$ python -q
>>> import numpy as np
>>> np.set_printoptions(suppress=True, linewidth=100)
>>> sv = 10 * 0.5 ** np.arange(12)
>>> rng = np.random.default_rng(356323)
>>> m1 = rng.normal(size=(44, 12)) * rng.permutation(sv)
>>> print(m1.round(2) + 0)
[[ -0.02  -0.41   3.49   0.01   0.03   0.02   0.01  -6.71   0.    -0.93   0.48   0.27]
 [  0.     0.85  -6.18   0.     0.1   -0.16   0.02  -0.08  -0.01   1.41  -0.17  -0.16]
 [  0.03   0.16   0.79   0.     0.13   0.06  -0.02  -6.63   0.    -3.78   0.44  -0.36]
 [  0.01   0.65   3.88   0.    -0.06  -0.2    0.     7.49  -0.01   2.64  -0.07  -0.64]
 [ -0.01   1.92   5.15  -0.01  -0.04  -0.02   0.     6.7    0.01   0.85  -0.28  -0.35]
 [ -0.03  -0.98   1.88  -0.01   0.26   0.02   0.     2.43   0.    -0.29   0.31   1.21]
 [  0.04   0.4   -6.64  -0.01  -0.07   0.21  -0.05  -1.9    0.    -2.67   0.14  -0.66]
 [  0.03  -0.47  -0.67   0.     0.06  -0.02  -0.03   0.52   0.01   1.03   0.38   0.32]
 [ -0.01   0.06  -5.64   0.     0.21   0.06   0.01   7.32   0.     3.78   0.26  -0.23]
 [ -0.05  -1.18  -8.14   0.    -0.29   0.08   0.02   3.4    0.    -2.04  -0.07   0.39]
 [  0.04  -2.38  -2.17   0.    -0.05   0.01  -0.01   7.01   0.    -0.35  -0.12   0.27]
 [  0.01  -0.07  -1.46   0.     0.08  -0.12  -0.01 -14.3   -0.01   5.54  -0.16  -0.51]
 [ -0.08   3.34  -0.72  -0.01  -0.05  -0.08   0.     9.65   0.     1.32  -0.33  -0.67]
 [ -0.05   0.13  -1.4    0.     0.12  -0.04   0.02   4.47   0.01   2.83   0.6    1.69]
 [  0.05   0.43  -2.15   0.    -0.04  -0.04   0.01  11.44  -0.01   1.05   0.65  -0.12]
 [ -0.05  -0.05  -2.48  -0.01   0.03   0.01   0.02  17.71   0.01  -0.08   0.13   0.53]
 [  0.05  -0.55   1.85   0.01  -0.12   0.     0.02   7.22   0.     1.63  -0.57   0.14]
 [  0.03   0.59   9.97   0.     0.13   0.12  -0.01  -3.72   0.     2.75  -0.03   0.87]
 [  0.01  -0.69  -6.41   0.     0.07   0.02   0.     0.27   0.     1.15   0.32   0.13]
 [  0.07  -2.02   2.34   0.     0.03  -0.11   0.01   5.49   0.    -0.27  -0.34   1.13]
 [  0.08  -0.78   3.68   0.     0.04   0.17   0.    11.75   0.    -1.08  -0.2   -0.38]
 [  0.03   0.45   1.15   0.     0.01   0.08   0.01  -1.37  -0.01   2.51  -0.15   0.22]
 [  0.13   1.19  -1.36   0.     0.05   0.05  -0.01  13.87  -0.01   4.26  -0.4   -0.03]
 [ -0.03  -1.32   7.75   0.    -0.2   -0.02  -0.01  -0.97   0.     0.55  -0.28   0.42]
 [ -0.01   0.43  -1.67   0.     0.23  -0.16   0.02 -11.54   0.01   1.68  -0.24  -0.47]
 [ -0.02  -2.15  -0.56  -0.01   0.01   0.02   0.04  12.47   0.01   3.5   -0.26  -0.62]
 [ -0.08   0.96  -3.56   0.    -0.19   0.05  -0.01   1.28  -0.01  -2.19  -0.12  -0.23]
 [ -0.02  -2.26   7.03   0.     0.03  -0.1   -0.01   4.55  -0.01   2.31   0.21  -0.22]
 [  0.04  -1.33   0.68   0.     0.16  -0.03   0.07   9.59   0.    -0.4   -0.17  -0.29]
 [  0.01   0.64   1.36   0.     0.06   0.01   0.02  -1.95  -0.01   1.52   0.46  -0.67]
 [ -0.05  -1.2    1.81   0.     0.08  -0.07  -0.01  -9.62  -0.02  -1.51   0.16   0.78]
 [  0.05   2.17   3.79   0.     0.09  -0.05   0.01   6.97  -0.01  -3.08   0.17   0.51]
 [  0.01   1.41  -4.13   0.     0.05   0.13  -0.02  -9.56   0.     1.28  -0.52  -0.45]
 [ -0.03  -1.57  -0.22   0.    -0.03   0.02   0.01 -15.75   0.    -1.99  -0.29   0.88]
 [  0.05  -0.49   1.52   0.     0.13   0.02  -0.01 -15.25   0.    -2.39  -0.07  -0.25]
 [  0.02   1.17   0.8   -0.01   0.01  -0.03  -0.02  -3.9    0.    -0.09   0.2    0.25]
 [ -0.01   0.82  -4.15   0.    -0.12  -0.08   0.01  -2.54  -0.01  -3.81  -0.26   0.59]
 [ -0.03  -1.73   4.06  -0.01   0.01   0.18  -0.04  -3.29   0.     0.08   0.27  -0.26]
 [  0.01  -2.23  -4.5   -0.01   0.24   0.06   0.01  -6.03   0.01  -2.3   -0.29  -1.05]
 [  0.03  -1.63   2.32   0.    -0.19  -0.07   0.01   3.55  -0.01  -2.19  -0.17  -0.32]
 [  0.01   3.82   0.51   0.01   0.11  -0.04   0.02  -4.7    0.01   0.29   0.39  -0.9 ]
 [ -0.01   0.39   4.08  -0.01  -0.29   0.02   0.01 -10.13  -0.02   0.49   0.13   0.66]
 [ -0.04   0.33   5.56   0.    -0.06  -0.01  -0.02 -15.73  -0.01  -0.8    0.1   -0.42]
 [ -0.03   0.17  -6.34   0.01  -0.02  -0.07  -0.01 -14.24  -0.02   0.7    0.06  -1.22]]
>>> W1 = np.array([[-2, -1, 2, 1],
...     [-1, -2, -2, 2],
...     [-1, 1, 0, -2],
...     [1, 0, 2, 2],
...     [2, 1, 1, 2],
...     [2, -2, -1, -1],
...     [2, -2, -1, 1],
...     [2, 0, 1, -1],
...     [-2, 0, 2, -1],
...     [-1, 0, -1, 2],
...     [2, 1, 2, 0],
...     [-2, -2, -2, 0]])
>>> coef = np.array([-1, -3, 1, 0])
>>> act = np.maximum(m1 @ W1 + coef, 0)
>>> print(np.round((act > 0).mean(axis=0), 2))
[0.55 0.3  0.59 0.55]
>>> print(np.linalg.matrix_rank(act))
4
>>> Z = np.array([[1, 0], [0, 2], [2, 1], [2, 0]])
>>> print((act @ Z).round(6).argmax(axis=1))
[1 0 0 0 0 0 0 0 0 0 0 0 0 0 0 0 0 1 0 0 0 0 0 1 0 0 0 1 0 0 0 0 0 0 0 0 0 1 0 0 0 0 0 0]
>>> other = m1 / np.sqrt((m1 ** 2).mean(axis=1, keepdims=True))
>>> print(np.linalg.matrix_rank(other) == np.linalg.matrix_rank(m1))
True
>>> arr = np.array([[18, 0, 6, -12, -3, 0, 3, 6],
...     [0, 8, 4, 4, 2, 12, -6, 0],
...     [6, 4, 4, -2, 0, 6, -2, 2],
...     [-12, 4, -2, 10, 3, 6, -5, -4],
...     [-3, 2, 0, 3, 1, 3, -2, -1],
...     [0, 12, 6, 6, 3, 18, -9, 0],
...     [3, -6, -2, -5, -2, -9, 5, 1],
...     [6, 0, 2, -4, -1, 0, 1, 2]])
>>> print(arr.sum(axis=1))
[ 18  24  18   0   3  36 -15   6]
>>> print(np.unravel_index(np.abs(arr).argmax(), arr.shape))
(np.int64(0), np.int64(0))
>>> print(np.diff(arr, axis=0))
[[-18   8  -2  16   5  12  -9  -6]
 [  6  -4   0  -6  -2  -6   4   2]
 [-18   0  -6  12   3   0  -3  -6]
 [  9  -2   2  -7  -2  -3   3   3]
 [  3  10   6   3   2  15  -7   1]
 [  3 -18  -8 -11  -5 -27  14   1]
 [  3   6   4   1   1   9  -4   1]]
>>> print(arr.shape)
(8, 8)
>>> print(np.round(arr.mean(axis=0), 2))
[ 2.25  3.    2.25  0.    0.38  4.5  -1.88  0.75]
>>> x0 = np.array([5, -3, 2, -1, 5, -3, -1, 0])
>>> h = np.maximum(arr @ x0, 0)
>>> print(np.round(np.tanh(arr @ x0), 2))
[ 1. -1.  1. -1. -1. -1.  1.  1.]
>>> print(arr * (h > 1e-9)[:, None])
[[ 18   0   6 -12  -3   0   3   6]
 [  0   0   0   0   0   0   0   0]
 [  6   4   4  -2   0   6  -2   2]
 [  0   0   0   0   0   0   0   0]
 [  0   0   0   0   0   0   0   0]
 [  0   0   0   0   0   0   0   0]
 [  3  -6  -2  -5  -2  -9   5   1]
 [  6   0   2  -4  -1   0   1   2]]
>>> print(np.maximum(arr @ x0, 0) - np.maximum(-arr @ x0, 0))
[ 96 -40  12 -84 -26 -60  46  32]
>>> print(np.maximum(arr @ (3 * x0), 0))
[288   0  36   0   0   0 138  96]
>>> print(h)
[96  0 12  0  0  0 46 32]
>>> ev, vecs = np.linalg.eigh(arr)
>>> print(np.round(ev.sum(), 2), np.trace(arr))
66.0 66
>>> print(ev.round(2) + 0)
[ 0.    0.    0.    0.    0.    0.   28.53 37.47]
>>> print(np.round(np.linalg.eigvalsh(arr @ arr), 2) + 0)
[   0.      0.      0.      0.      0.      0.    813.84 1404.16]
>>> print(np.round(vecs @ np.diag(ev) @ vecs.T, 2) + 0)
[[ 18.   0.   6. -12.  -3.   0.   3.   6.]
 [  0.   8.   4.   4.   2.  12.  -6.   0.]
 [  6.   4.   4.  -2.   0.   6.  -2.   2.]
 [-12.   4.  -2.  10.   3.   6.  -5.  -4.]
 [ -3.   2.   0.   3.   1.   3.  -2.  -1.]
 [  0.  12.   6.   6.   3.  18.  -9.   0.]
 [  3.  -6.  -2.  -5.  -2.  -9.   5.   1.]
 [  6.   0.   2.  -4.  -1.   0.   1.   2.]]
>>> print(np.round(np.linalg.svd(arr, compute_uv=False), 2) + 0)
[37.47 28.53  0.    0.    0.    0.    0.    0.  ]
>>> print(np.round(np.linalg.eigvalsh(arr + -2 * np.eye(8)), 2))
[-2.   -2.   -2.   -2.   -2.   -2.   26.53 35.47]
>>> print(np.round(np.abs(vecs[:, -1]), 2))
[0.36 0.39 0.08 0.44 0.16 0.59 0.36 0.12]
>>> print((ev > 1e-8).sum(), (ev < -1e-8).sum())
2 0
>>> print(np.round(vecs.T @ vecs, 2) + 0)
[[1. 0. 0. 0. 0. 0. 0. 0.]
 [0. 1. 0. 0. 0. 0. 0. 0.]
 [0. 0. 1. 0. 0. 0. 0. 0.]
 [0. 0. 0. 1. 0. 0. 0. 0.]
 [0. 0. 0. 0. 1. 0. 0. 0.]
 [0. 0. 0. 0. 0. 1. 0. 0.]
 [0. 0. 0. 0. 0. 0. 1. 0.]
 [0. 0. 0. 0. 0. 0. 0. 1.]]
